$ python3 -q
>>> import numpy as np
>>> from numpy import linalg as LA
>>> np.set_printoptions(suppress=True, linewidth=160)
>>> rnd = lambda a: np.round(a, 1) + 0
>>> data = np.load("test3.npy")
>>> print(rnd(data))
[[-0.1 -0.4  0.9 -0.3  1.1 -0.7 -0.8  0.1 -0.3  0.6 -0.5]
 [-0.1  0.   0.3  0.1  0.8 -0.2  1.5 -0.4 -0.8 -0.5 -0.1]
 [ 0.2  0.2 -1.   1.4  0.6 -0.2 -0.2  0.7 -0.2  0.  -0.4]
 [-0.7  0.6 -0.4 -0.3  0.5  0.5  0.4  0.  -0.1  1.4  0.5]
 [-0.4  0.7  0.1 -0.3 -0.2 -0.9  0.6  0.7  0.9  0.1 -0.8]
 [ 0.5 -0.1 -0.5 -0.9 -0.4 -0.1  0.   1.1 -1.2  0.  -0.2]
 [ 0.5 -0.8 -0.5 -0.4  0.5 -0.6  0.4  0.4  0.7  0.1  1.1]
 [ 1.2  0.6 -0.3 -0.6  0.7  0.6 -0.1 -0.5  0.5 -0.1 -0.6]
 [ 0.6 -0.7 -0.3  0.3 -0.7 -0.4  0.4 -0.7 -0.1  1.1 -0.7]
 [-0.1  0.8 -0.5 -0.2 -0.1 -1.2 -0.5 -0.9 -0.5 -0.2  0.5]
 [ 1.   0.8  1.   0.6 -0.3 -0.2  0.2  0.4 -0.1  0.5  0.7]]
>>> u, v = data[4], data[3]
>>> print(rnd(u @ u))
4.0
>>> print(rnd(u @ v))
0.0
>>> p = (u @ v) / (u @ u) * u
>>> print((v - p) @ u)
0.0
>>> print(rnd(p))
[0. 0. 0. 0. 0. 0. 0. 0. 0. 0. 0.]
>>> W = np.array([[2, 3, 2, 2],
...     [3, 4, 5, 5],
...     [5, 2, 4, 0],
...     [2, 5, 1, 4],
...     [3, 4, 1, 1],
...     [1, 2, 2, 2],
...     [1, 1, 4, 5],
...     [2, 1, 5, 0],
...     [0, 3, 5, 5],
...     [3, 0, 0, 2],
...     [5, 4, 0, 5]])
>>> beta = np.array([0, 1, 2, 1])
>>> hid = np.maximum(data @ W + beta, 0)
>>> print((hid > 0).astype(int))
[[1 0 0 0]
 [1 1 1 1]
 [0 1 1 1]
 [1 1 1 1]
 [0 0 1 1]
 [0 0 0 0]
 [1 1 1 1]
 [0 1 1 1]
 [0 0 0 0]
 [0 0 0 0]
 [1 1 1 1]]
>>> cent = np.array([[3, 1, 0], [3, 3, 4], [0, -4, 3], [3, -2, 1]])
>>> print(W @ cent)
[[ 21  -1  20]
 [ 36 -15  36]
 [ 21  -5  20]
 [ 33   5  27]
 [ 24   9  20]
 [ 15  -5  16]
 [ 21 -22  21]
 [  9 -15  19]
 [ 24 -21  32]
 [ 15  -1   2]
 [ 42   7  21]]
>>> print((hid @ cent).round(6).argmax(axis=1))
[0 0 2 0 2 0 0 2 0 0 0]
>>> M2 = np.array([[1, 4, 2],
...     [-4, 2, -2],
...     [-4, -1, -4],
...     [1, -2, 1],
...     [-2, 5, -5],
...     [-2, 5, -3],
...     [4, -4, -3],
...     [4, 5, 4],
...     [4, -2, 3],
...     [3, 2, -1],
...     [2, 5, 0]])
>>> print(LA.matrix_rank(data @ M2))
3
>>> print(np.vstack([data, M2.T]).shape)
(14, 11)
>>> print(rnd(np.einsum("ij,ij->i", data, data)))
[4. 4. 4. 4. 4. 4. 4. 4. 4. 4. 4.]
>>> rng = np.random.default_rng(3928)
>>> z = rng.permutation(11)
>>> print(z)
[ 9  6  7  3  0 10  4  5  8  2  1]
>>> M2 = data[z][:, z]
>>> print(rnd(M2))
[[-0.2 -0.5 -0.9 -0.2 -0.1  0.5 -0.1 -1.2 -0.5 -0.5  0.8]
 [ 0.1  0.4  0.4 -0.4  0.5  1.1  0.5 -0.6  0.7 -0.5 -0.8]
 [-0.1 -0.1 -0.5 -0.6  1.2 -0.6  0.7  0.6  0.5 -0.3  0.6]
 [ 1.4  0.4  0.  -0.3 -0.7  0.5  0.5  0.5 -0.1 -0.4  0.6]
 [ 0.6 -0.8  0.1 -0.3 -0.1 -0.5  1.1 -0.7 -0.3  0.9 -0.4]
 [ 0.5  0.2  0.4  0.6  1.   0.7 -0.3 -0.2 -0.1  1.   0.8]
 [ 0.1  0.6  0.7 -0.3 -0.4 -0.8 -0.2 -0.9  0.9  0.1  0.7]
 [ 0.   0.   1.1 -0.9  0.5 -0.2 -0.4 -0.1 -1.2 -0.5 -0.1]
 [ 1.1  0.4 -0.7  0.3  0.6 -0.7 -0.7 -0.4 -0.1 -0.3 -0.7]
 [ 0.  -0.2  0.7  1.4  0.2 -0.4  0.6 -0.2 -0.2 -1.   0.2]
 [-0.5  1.5 -0.4  0.1 -0.1 -0.1  0.8 -0.2 -0.8  0.3  0. ]]
>>> print(rnd(LA.det(M2)), rnd(LA.det(data[z])))
2048.0 2048.0
